% python3 -q
>>> import numpy as np
>>> import numpy.linalg as la
>>> np.set_printoptions(suppress=True, linewidth=160)
>>> X = np.load("w.npy")
>>> X
array([[-2. , -0.2,  0. ],
       [-0.2, -2.9, -0.3],
       [ 0. , -0.3, -2.1]])
>>> # symmetric
>>> q = X.astype(float).copy()
>>> for j in range(3):
...     q[:, j] -= q[:, :j] @ (q[:, :j].T @ q[:, j])
...     q[:, j] /= la.norm(q[:, j])
... 
>>> np.round(q.T @ q, 1) + 0
array([[1., 0., 0.],
       [0., 1., 0.],
       [0., 0., 1.]])
>>> np.round(q.T @ X, 1) + 0
array([[2. , 0.5, 0. ],
       [0. , 2.9, 0.5],
       [0. , 0. , 2.1]])
>>> q.round(1) + 0
array([[-1. ,  0.1,  0. ],
       [-0.1, -1. ,  0.1],
       [ 0. , -0.1, -1. ]])
>>> round(float(la.eigvalsh(X).min()), 1)
-3.0
>>> [round(float(la.det(X[:i, :i])), 2) + 0 for i in range(1, 4)]
[-2.0, 5.76, -11.92]
>>> np.all(la.eigvalsh(X) > 0)
np.False_
>>> feats = np.loadtxt("out19.csv", delimiter=",")
>>> feats.round(1)
array([[-0.5,  0.9],
       [-0.9, -0.5]])
>>> np.round(la.pinv(feats), 1)
array([[-0.5, -0.9],
       [ 0.9, -0.5]])
>>> np.round(la.svd(feats, compute_uv=False), 1)
array([1., 1.])
>>> np.round(la.norm(feats, axis=0), 1)
array([1., 1.])
>>> np.round(feats.T @ feats, 1) + 0
array([[1., 0.],
       [0., 1.]])
>>> round(feats[:, 0] @ feats[:, 1], 1)
np.float64(-0.0)
>>> P = np.triu(np.array([[2, 1], [2, 2]]), 1) + np.eye(2)
>>> other = P @ feats @ la.inv(P)
>>> np.round(la.det(other), 1)
np.float64(1.0)
>>> J = np.load("case11.npy")
>>> J
array([[ -3,   0,   5,   1,   1],
       [  4,   0,  -5,   1,   2],
       [-11,   0,  15,  -1,  -3]])
>>> Uu, s, Vh = la.svd(J)
>>> s.round(1) + 0
array([20.8,  2.6,  0. ])
>>> other = Uu[:, :2] @ np.diag(s[:2]) @ Vh[:2]
>>> la.matrix_rank(J, rtol=0.05)
np.int64(2)
>>> round(float(la.norm(J - other, 2)), 1), round(float(s[2]), 1)
(0.0, 0.0)
>>> other.round(1) + 0
array([[ -3.,   0.,   5.,   1.,   1.],
       [  4.,   0.,  -5.,   1.,   2.],
       [-11.,   0.,  15.,  -1.,  -3.]])
